>>> import numpy as np
>>> np.set_printoptions(precision=3, suppress=True, linewidth=160, legacy="1.25")
>>> rd = lambda a: np.round(a, 3) + 0
>>> E = np.load("out13.npy")
>>> E
array([[-2,  3,  0,  1],
       [ 3,  0,  2, -1],
       [-3,  2,  1, -2],
       [-2,  3, -3,  0]])
>>> vec = np.array([-7, -8, -8, 1])
>>> h1 = np.maximum(E @ vec, 0)
>>> rd(np.tanh(E @ vec))
array([-1., -1., -1.,  1.])
>>> np.flatnonzero(h1 > 1e-9)
array([3])
>>> E * (h1 > 1e-9)[:, None]
array([[ 0,  0,  0,  0],
       [ 0,  0,  0,  0],
       [ 0,  0,  0,  0],
       [-2,  3, -3,  0]])
>>> def softmax(z):
...     e = np.exp(z - z.max(axis=-1, keepdims=True))
...     return e / e.sum(axis=-1, keepdims=True)
... 
>>> rd(softmax(E).sum(axis=1))
array([1., 1., 1., 1.])
>>> rd(softmax(E[0]))
array([0.006, 0.839, 0.042, 0.114])
>>> rd(softmax(10 * E[0]))
array([0., 1., 0., 0.])
>>> S = E @ E.T / np.sqrt(4)
>>> softmax(S).round(6).argmax(axis=1)
array([0, 1, 2, 3])
>>> rd(softmax(S + np.triu(np.full(S.shape, -np.inf), 1)))
array([[1.   , 0.   , 0.   , 0.   ],
       [0.   , 1.   , 0.   , 0.   ],
       [0.018, 0.   , 0.982, 0.   ],
       [0.011, 0.   , 0.001, 0.988]])
>>> data = np.loadtxt("layer6.csv", delimiter=",")
>>> rd(data)
array([[-1.468,  2.257,  1.324],
       [ 1.94 ,  2.144, -0.801],
       [ 0.917, -2.653, -1.057],
       [ 2.276,  1.611, -1.107],
       [ 2.071, -1.511, -1.558],
       [-1.312, -2.679,  0.314],
       [ 0.877, -2.675, -1.037],
       [-0.006, -2.95 , -0.543],
       [-0.429,  2.861,  0.795],
       [-0.553, -2.942, -0.204],
       [-0.731,  2.747,  0.96 ],
       [-2.538, -0.705,  1.436],
       [-2.049, -2.   ,  0.895],
       [-1.586,  2.143,  1.376],
       [-0.844, -2.879, -0.012],
       [ 0.729,  2.909,  0.089],
       [-0.788, -2.894, -0.05 ],
       [ 2.338, -0.954, -1.62 ],
       [ 1.531, -2.198, -1.352],
       [-2.232,  1.206,  1.601]])
>>> dist = np.linalg.norm(data[:, None] - data[None], axis=-1)
>>> np.linalg.matrix_rank(dist ** 2)
3
>>> dist[0].round(6).argsort(kind="stable")[:4]
array([ 0, 13, 10,  8])
>>> rd(np.linalg.norm(data, axis=1))
array([3., 3., 3., 3., 3., 3., 3., 3., 3., 3., 3., 3., 3., 3., 3., 3., 3., 3., 3., 3.])
